% ipython --no-banner

In [1]: import numpy as np

In [2]: np.set_printoptions(suppress=True, linewidth=120)

In [3]: rd = lambda a: np.round(a, 1) + 0

In [4]: W0 = -1 * np.eye(2) + np.eye(2, k=1)

In [5]: W0
Out[5]: 
array([[-1.,  1.],
       [ 0., -1.]])

In [6]: # triangular: eigenvalues sit on the diagonal

In [7]: np.trace(W0)
Out[7]: np.float64(-2.0)

In [8]: (W0 - W0.T) / 2
Out[8]: 
array([[ 0. ,  0.5],
       [-0.5,  0. ]])

In [9]: rd(np.sort(np.abs(np.linalg.eigvals(W0))))
Out[9]: array([1., 1.])

In [10]: ev, vecs = np.linalg.eig(W0)

In [11]: ev
Out[11]: array([-1., -1.])

In [12]: W0 @ W0
Out[12]: 
array([[ 1., -2.],
       [ 0.,  1.]])

In [13]: np.prod(np.diag(W0)), rd(np.linalg.det(W0))
Out[13]: (np.float64(1.0), np.float64(1.0))

In [14]: rd(np.sort(np.linalg.eigvals(W0)))
Out[14]: array([-1., -1.])

In [15]: rd(np.linalg.matrix_power(W0 - np.diag(np.diag(W0)), 2))
Out[15]: 
array([[0., 0.],
       [0., 0.]])

In [16]: mat = np.loadtxt("out2.csv", delimiter=",")

In [17]: rd(mat)
Out[17]: 
array([[-0.7,  1. , -3.8],
       [ 2.1, -3.1, -1.3],
       [-3.3, -2.2,  0. ]])

In [18]: T = np.stack([mat, -3 * mat, mat[::-1]])

In [19]: (T @ mat.T).shape
Out[19]: (3, 3, 3)

In [20]: rd(np.einsum("bij,cij->bc", T, T))
Out[20]: 
array([[  48., -144.,   16.],
       [-144.,  432.,  -48.],
       [  16.,  -48.,   48.]])

In [21]: rd(np.linalg.det(T))
Out[21]: array([   64., -1728.,   -64.])

In [22]: T.shape
Out[22]: (3, 3, 3)

In [23]: rd(mat @ mat)
Out[23]: 
array([[15.3,  4.5,  1.4],
       [-4. , 14.9, -4.1],
       [-2.4,  3.6, 15.4]])

In [24]: np.allclose(mat @ mat.T, mat.T @ mat)
Out[24]: True

In [25]: rd((mat + mat.T) / 2)
Out[25]: 
array([[-0.7,  1.6, -3.6],
       [ 1.6, -3.1, -1.8],
       [-3.6, -1.8,  0. ]])

In [26]: rd(np.sort(np.abs(np.linalg.eigvals(mat))))
Out[26]: array([4., 4., 4.])

In [27]: rd(np.trace(mat))
Out[27]: np.float64(-3.9)

In [28]: rd(np.linalg.det(mat))
Out[28]: np.float64(64.0)

In [29]: rd((mat - mat.T) / 2)
Out[29]: 
array([[ 0. , -0.5, -0.2],
       [ 0.5,  0. ,  0.5],
       [ 0.2, -0.5,  0. ]])

In [30]: rd(np.linalg.matrix_power(mat, 4))
Out[30]: 
array([[ 212.7,  140.4,   23.6],
       [-111.3,  190.4, -130. ],
       [ -88.9,   97.8,  219.3]])

In [31]: x0 = np.array([1, 1, 3])

In [32]: rd(mat @ (2 * x0))
Out[32]: array([-22.1,  -9.6, -11.1])

In [33]: rd(mat * x0)
Out[33]: 
array([[ -0.7,   1. , -11.4],
       [  2.1,  -3.1,  -3.8],
       [ -3.3,  -2.2,   0. ]])

In [34]: np.sign((mat @ x0).round(6))
Out[34]: array([-1., -1., -1.])

In [35]: rd(mat @ np.eye(3)[0])
Out[35]: array([-0.7,  2.1, -3.3])

In [36]: rd(mat @ np.ones(3))
Out[36]: array([-3.5, -2.3, -5.6])

In [37]: np.linalg.norm(mat @ x0) <= np.linalg.norm(mat, 2) * np.linalg.norm(x0) + 1e-9
Out[37]: np.True_
